>>> import numpy as np
>>> from numpy import linalg as LA
>>> np.set_printoptions(precision=2, suppress=True, linewidth=120)
>>> feats = np.loadtxt("out7.csv", delimiter=",")
>>> feats
array([[ 95.,  73., -43.,  20.],
       [ 73., 110., -12., -44.],
       [-43., -12., 130., -88.],
       [ 20., -44., -88., 108.]])
>>> round(LA.norm(feats, 2) / LA.norm(feats), 2)
np.float64(0.77)
>>> np.abs(LA.svd(feats)[2][-1])
array([0.45, 0.59, 0.32, 0.6 ])
>>> Q, _ = LA.qr(np.array([[0.5, -0.7, 1.1], [-1.0, -0.5, 0.8], [-0.8, -0.7, -1.1]]))
>>> ev = np.array([-1, 0, 1])
>>> A = Q @ np.diag(ev) @ Q.T
>>> A
array([[-0.08,  0.41,  0.06],
       [ 0.41, -0.07, -0.9 ],
       [ 0.06, -0.9 ,  0.16]])
>>> np.round(np.poly(A), 2) + 0
array([ 1.,  0., -1.,  0.])
>>> [round(float(x), 2) for x in LA.svd(A, compute_uv=False)[:3]]
[1.0, 1.0, 0.0]
>>> np.argsort(-LA.norm(A, axis=0).round(6), kind="stable")[:3]
array([1, 2, 0])
>>> round(LA.norm(A, 2) / LA.norm(A), 2)
np.float64(0.71)
>>> Uu, sig, Vh = LA.svd(A)
>>> np.argmax(sig[:-1] / (sig[1:] + 1e-6)) + 1
np.int64(2)
>>> sig.round(2) + 0
array([1., 1., 0.])
>>> M2 = Uu[:, :2] @ np.diag(sig[:2]) @ Vh[:2]
>>> round(LA.norm(A - M2, 2), 2), np.round(sig[2], 2)
(np.float64(0.0), np.float64(0.0))
>>> LA.matrix_rank(A, rtol=0.05)
np.int64(2)
>>> M = np.load("block1.npy")
>>> M
array([[ 1,  2,  1],
       [-1,  2,  1],
       [ 3, -2, -1]])
>>> LA.lstsq(M[:-1].T, M[-1])[2]
np.int32(2)
>>> np.unique(M.round(6), axis=0).shape
(3, 3)
>>> ev, evecs = LA.eigh(feats)
>>> x = np.array([2, 2, 1, 0])
>>> x @ feats @ x
np.float64(1314.0)
>>> x @ feats @ x / (x @ x), round(float(ev[0]), 2), round(ev[-1], 2)
(np.float64(146.0), 3.03, np.float64(224.5))
>>> evecs * np.sqrt(ev) @ evecs.T
array([[ 8.39,  4.4 , -1.68,  1.54],
       [ 4.4 ,  8.91, -1.03, -3.19],
       [-1.68, -1.03, 10.18, -4.74],
       [ 1.54, -3.19, -4.74,  8.54]])
>>> P = np.triu(np.array([[-1, 0, 5], [-2, 3, -4], [5, 0, 2]]), 1) + np.eye(3)
>>> M2 = P @ M @ LA.inv(P)
>>> np.round(LA.det(M2), 2)
np.float64(-0.0)
>>> round(LA.det(M.T), 2)
np.float64(0.0)
>>> round(float(LA.eigvals(M).sum().real), 2)
2.0
>>> round(LA.det(M[::-1]), 2)
np.float64(-0.0)
>>> np.round(LA.eigvals(M), 2) + 0
array([2.+0.j, 0.+0.j, 0.+0.j])
>>> np.einsum("ij,ji->", M, M)
np.int64(4)
>>> sig = 5 * 0.2 ** np.arange(3)
>>> rng = np.random.default_rng(67)
>>> W0 = rng.normal(size=(19, 3)) * rng.permutation(sig)
>>> W0.round(2) + 0
array([[-2.87,  0.  , -0.11],
       [-1.88,  0.29,  0.84],
       [ 2.57,  0.13, -1.11],
       [ 4.69, -0.13, -0.21],
       [ 6.15, -0.26, -1.6 ],
       [-5.28,  0.36, -0.03],
       [ 3.82, -0.1 , -1.76],
       [ 1.6 ,  0.18, -0.24],
       [ 3.41, -0.16,  0.66],
       [ 4.02, -0.17, -0.53],
       [-1.36, -0.36,  0.23],
       [-1.96, -0.05, -0.3 ],
       [-9.39, -0.18, -1.1 ],
       [ 4.76, -0.03, -0.93],
       [ 2.05, -0.19, -0.23],
       [-2.28, -0.31, -1.77],
       [-2.55,  0.  ,  0.69],
       [-5.52, -0.1 , -0.01],
       [-1.46, -0.15,  0.99]])
>>> x = np.array([5, 0, 2])
>>> W0 @ np.eye(3)[2]
array([-0.11,  0.84, -1.11, -0.21, -1.6 , -0.03, -1.76, -0.24,  0.66, -0.53,  0.23, -0.3 , -1.1 , -0.93, -0.23, -1.77,
        0.69, -0.01,  0.99])
>>> np.sign((W0 @ x).round(6))
array([-1., -1.,  1.,  1.,  1., -1.,  1.,  1.,  1.,  1., -1., -1., -1.,  1.,  1., -1., -1., -1., -1.])
>>> M2 = M + rng.integers(-2, 3, (3, 2)) @ rng.integers(-2, 3, (2, 3))
>>> M2
array([[-1,  0, -1],
       [-1,  4,  1],
       [ 6,  2,  2]])
>>> LA.matrix_rank(M2 - M, tol=1e-8)
np.int64(2)
>>> M2 - M
array([[-2, -2, -2],
       [ 0,  2,  0],
       [ 3,  4,  3]])
>>> G = np.cov(W0, rowvar=False)
>>> W0.std(axis=0)
array([4.08, 0.19, 0.83])
>>> G
array([[17.54, -0.14, -0.87],
       [-0.14,  0.04,  0.05],
       [-0.87,  0.05,  0.72]])
>>> np.argsort(-W0.std(axis=0).round(6), kind="stable")
array([0, 2, 1])
>>> G.shape
(3, 3)
>>> np.argwhere(np.triu(np.abs(np.corrcoef(W0.T)) > 0.8, 1))
array([], shape=(0, 2), dtype=int64)
>>> np.corrcoef(W0.T)
array([[ 1.  , -0.17, -0.24],
       [-0.17,  1.  ,  0.28],
       [-0.24,  0.28,  1.  ]])
>>> round(float(np.corrcoef(W0[:, 1], W0[:, 0])[0, 1]), 2)
-0.17
>>> F = np.array([[6.0, 0.0, 5.0], [0.0, 6.0, 0.0], [5.0, 0.0, 6.0]])
>>> (M - M.T) / 2
array([[ 0. ,  1.5, -1. ],
       [-1.5,  0. ,  1.5],
       [ 1. , -1.5,  0. ]])
>>> M @ M
array([[2, 4, 2],
       [0, 0, 0],
       [2, 4, 2]])
>>> np.allclose(M @ M.T, M.T @ M)
False
>>> round(float(LA.det(M)), 2)
0.0
>>> np.allclose(M, M.T)
False
>>> low = LA.cholesky(F)
>>> F / np.sqrt(np.outer(np.diag(F), np.diag(F)))
array([[1.  , 0.  , 0.83],
       [0.  , 1.  , 0.  ],
       [0.83, 0.  , 1.  ]])
>>> M2 = F[0, 0] * F[1:] - np.outer(F[1:, 0], F[0])
>>> M2
array([[ 0., 36.,  0.],
       [ 0.,  0., 11.]])
>>> LA.matrix_rank(M2), LA.matrix_rank(F)
(np.int64(2), np.int64(3))
>>> F[:, 0] / F[0, 0]
array([1.  , 0.  , 0.83])
>>> J = np.triu(rng.random((4, 4)) < 0.6, 1).astype(int)
>>> J = J + J.T
>>> J
array([[0, 1, 0, 0],
       [1, 0, 1, 0],
       [0, 1, 0, 1],
       [0, 0, 1, 0]])
>>> Q, R = LA.qr(J)
>>> R
array([[-1.  ,  0.  , -1.  ,  0.  ],
       [ 0.  ,  1.41,  0.  ,  0.71],
       [ 0.  ,  0.  , -1.  ,  0.  ],
       [ 0.  ,  0.  ,  0.  , -0.71]])
>>> np.abs(np.diag(R))
array([1.  , 1.41, 1.  , 0.71])
>>> Q.shape, R.shape
((4, 4), (4, 4))
>>> x = np.array([4, 0, 4, 2])
>>> feats @ np.ones(4)
array([145., 127., -13.,  -4.])
>>> (feats @ x).argmax()
np.int64(0)
>>> (feats * x).sum(axis=1)
array([248., 156., 172., -56.])
>>> feats * x
array([[ 380.,    0., -172.,   40.],
       [ 292.,    0.,  -48.,  -88.],
       [-172.,   -0.,  520., -176.],
       [  80.,   -0., -352.,  216.]])
>>> feats @ x
array([248., 156., 172., -56.])
>>> x = np.array([-3, 1, 1, 3])
>>> target = J @ x
>>> target
array([ 1, -2,  4,  1])
>>> LA.solve(J, target)
array([-3.,  1.,  1.,  3.])
>>> Q, evecs = LA.qr(J[:, :1])[0], LA.qr(J[:, 1:])[0]
>>> sig = LA.svd(Q.T @ evecs, compute_uv=False)
>>> round(float(LA.norm(Q @ Q.T - evecs @ evecs.T, 2)), 2)
1.0
>>> sig
array([0.71])
>>> (sig > 0.9).sum()
np.int64(0)
>>> mat = np.loadtxt("case17.csv", delimiter=",")
>>> mat
array([[-1.  , -1.  ,  0.91],
       [ 0.38, -0.82, -0.99],
       [-0.22, -0.05,  0.35],
       [-0.46, -0.76, -0.6 ],
       [-0.14,  0.46,  0.82],
       [ 0.02,  0.74,  0.92],
       [ 0.41, -0.5 , -0.95],
       [ 0.99,  0.99, -0.96],
       [-0.54, -0.95, -0.96],
       [-0.43, -0.38,  0.25],
       [-0.41, -0.89, -0.91],
       [-0.98, -0.99, -0.17],
       [-0.94, -0.94,  0.49],
       [-0.93,  0.15,  1.  ],
       [-0.98, -0.99,  0.3 ],
       [-0.79, -0.85,  0.07],
       [-0.9 , -0.89,  0.56],
       [ 0.98,  1.  ,  0.66],
       [-0.99, -0.8 ,  1.  ],
       [ 0.91,  0.94, -0.16],
       [ 0.88,  1.  ,  0.99],
       [ 0.91,  0.6 , -0.96],
       [-0.98, -0.98,  0.45],
       [ 0.88,  0.98,  0.76],
       [-0.48,  0.86,  1.  ],
       [ 0.97,  0.05, -1.  ]])
>>> G = np.cov(mat, rowvar=False)
>>> np.argsort(-mat.std(axis=0).round(6), kind="stable")
array([1, 0, 2])
>>> mat.std(axis=0)
array([0.76, 0.79, 0.76])
>>> np.corrcoef(mat.T)
array([[ 1.  ,  0.76, -0.34],
       [ 0.76,  1.  ,  0.21],
       [-0.34,  0.21,  1.  ]])
>>> np.polyfit(mat[:, 0], mat[:, 1], 1)
array([ 0.79, -0.04])
>>> np.argwhere(np.triu(np.abs(np.corrcoef(mat.T)) > 0.8, 1))
array([], shape=(0, 2), dtype=int64)
>>> basis = mat[[2, 6]].astype(float)
>>> for _ in range(4):
...     z = LA.norm(mat[:, None] - basis, axis=-1).argmin(axis=1)
...     basis = np.array([mat[z == j].mean(axis=0) for j in range(2)])
... 
>>> z
array([0, 1, 0, 1, 0, 0, 1, 1, 1, 0, 1, 0, 0, 0, 0, 0, 0, 0, 0, 1, 0, 1, 0, 0, 0, 1])
>>> basis
array([[-0.41, -0.16,  0.61],
       [ 0.35, -0.15, -0.83]])
>>> basis[1] - basis[0]
array([ 0.76,  0.01, -1.44])
>>> data = np.load("data.npy")
>>> data
array([[ 0, -1,  0],
       [ 0,  0,  0],
       [ 0,  0,  0]])
>>> LA.matrix_rank(data - data[0, 0] * np.eye(3))
np.int64(1)
>>> LA.matrix_power(data - np.diag(np.diag(data)), 3)
array([[0, 0, 0],
       [0, 0, 0],
       [0, 0, 0]])
>>> np.sort(LA.eigvals(data))
array([0., 0., 0.])
>>> Uu, sig, Vh = LA.svd(data, full_matrices=False)
>>> np.sqrt((sig ** 2).sum()), round(LA.norm(data), 2)
(np.float64(1.0), np.float64(1.0))
>>> (sig > 1e-8).sum()
np.int64(1)
>>> sig / sig[0]
array([ 1.,  0., -0.])
>>> np.allclose(Uu * sig @ Vh, data)
True
>>> Uu.T @ data @ Vh.T
array([[1., 0., 0.],
       [0., 0., 0.],
       [0., 0., 0.]])
>>> np.abs(Vh[0])
array([0., 1., 0.])
>>> round(LA.norm(data, 1), 2), np.round(LA.norm(data, np.inf), 2)
(np.float64(1.0), np.float64(1.0))
>>> data[1] @ data[2]
np.int64(0)
